% python3 -q
>>> import numpy as np
>>> import numpy.linalg as la
>>> np.set_printoptions(precision=2, suppress=True, linewidth=160)
>>> M = np.load("run8.npy")
>>> M
array([[-2, -2,  0,  0, -2],
       [ 1,  1,  0,  0,  1],
       [-2, -2,  0,  0, -2],
       [-1, -1,  0,  0, -1],
       [ 3,  3,  0,  0,  3],
       [-1, -1,  0,  0, -1]])
>>> # null space of dimension 4
>>> np.allclose(M[:-1].T @ la.lstsq(M[:-1].T, M[-1])[0], M[-1])
True
>>> J = np.load("a.npy")
>>> J
array([[-2,  3,  2, -1],
       [-3, -3,  3,  1],
       [-1,  2, -3,  2]])
>>> np.round(la.norm(J) ** 2 / la.norm(J, 2) ** 2, 2)
np.float64(1.86)
>>> la.norm(J, axis=1).argmax()
np.int64(1)
>>> round(la.norm(J[0] - J[2]), 2)
np.float64(6.0)
>>> round(la.norm(J, 1), 2), np.round(la.norm(J, np.inf), 2)
(np.float64(8.0), np.float64(10.0))
>>> round(la.norm(J, "nuc"), 2)
np.float64(13.52)
>>> left, s, Vt = la.svd(J, full_matrices=False)
>>> s
array([5.86, 4.24, 3.41])
>>> np.round(Vt @ Vt.T, 2) + 0
array([[1., 0., 0.],
       [0., 1., 0.],
       [0., 0., 1.]])
>>> np.sqrt((s ** 2).sum()), np.round(la.norm(J), 2)
(np.float64(8.0), np.float64(8.0))
>>> (s > 1e-8).sum()
np.int64(3)
>>> np.round(left.T @ J @ Vt.T, 2) + 0
array([[5.86, 0.  , 0.  ],
       [0.  , 4.24, 0.  ],
       [0.  , 0.  , 3.41]])
>>> np.round(left.T @ left, 2) + 0
array([[1., 0., 0.],
       [0., 1., 0.],
       [0., 0., 1.]])
>>> J.reshape(2, -1)
array([[-2,  3,  2, -1, -3, -3],
       [ 3,  1, -1,  2, -3,  2]])
>>> J.reshape(-1, 2)
array([[-2,  3],
       [ 2, -1],
       [-3, -3],
       [ 3,  1],
       [-1,  2],
       [-3,  2]])
>>> blk = J.reshape(3, 2, -1)
>>> blk.shape
(3, 2, 2)
>>> blk[:, 0]
array([[-2,  3],
       [-3, -3],
       [-1,  2]])
>>> blk.transpose(1, 0, 2)
array([[[-2,  3],
        [-3, -3],
        [-1,  2]],

       [[ 2, -1],
        [ 3,  1],
        [-3,  2]]])
>>> np.swapaxes(blk, 1, 2)[2]
array([[-1, -3],
       [ 2,  2]])
>>> np.einsum("ihd,jhd->hij", blk, blk).shape
(2, 3, 3)
>>> rng = np.random.default_rng(238)
>>> labels = rng.integers(0, 3, 5)
>>> data = np.triu((labels[:, None] == labels) & (rng.random((5, 5)) < 0.8), 1).astype(int)
>>> data += data.T
>>> data
array([[0, 0, 0, 0, 0],
       [0, 0, 0, 0, 0],
       [0, 0, 0, 0, 1],
       [0, 0, 0, 0, 0],
       [0, 0, 1, 0, 0]])
>>> # symmetric
>>> labels = rng.permutation(5)
>>> labels
array([4, 3, 0, 2, 1])
>>> Y = data[labels][:, labels]
>>> np.allclose(Y, data)
False
>>> left, s, Vt = la.svd(data)
>>> np.argmax(s[:-1] / (s[1:] + 1e-6)) + 1
np.int64(2)
>>> Y = left[:, :2] @ np.diag(s[:2]) @ Vt[:2]
>>> np.round(la.norm(data - Y, 2), 2), s[2]
(np.float64(0.0), np.float64(0.0))
>>> feats = np.loadtxt("case8.csv", delimiter=",")
>>> feats
array([[ 1.,  7.,  0.,  0.],
       [ 6., -3.,  0.,  0.],
       [ 0.,  0.,  1.,  7.],
       [ 0.,  0.,  6., -3.]])
>>> # 2 blocks once reordered
>>> W = np.array([[4, 3, 1, 2, 9], [8, 4, 6, 0, 0], [6, 8, 6, 9, 1], [6, 7, 5, 8, 9]])
>>> coef = np.array([4, 2, 6, 4, 4])
>>> hid = np.maximum(feats @ W + coef, 0)
>>> hid
array([[64., 33., 49.,  6., 13.],
       [ 4.,  8.,  0., 16., 58.],
       [52., 59., 47., 69., 68.],
       [22., 29., 27., 34.,  0.]])
>>> Z = np.array([[-5, 0, 0], [-4, 2, 4], [-3, 4, 3], [-2, 4, -5], [-2, -3, -3]])
>>> hid @ Z
array([[-637.,  247.,  210.],
       [-200.,  -94., -222.],
       [-911.,  378., -172.],
       [-375.,  302.,   27.]])
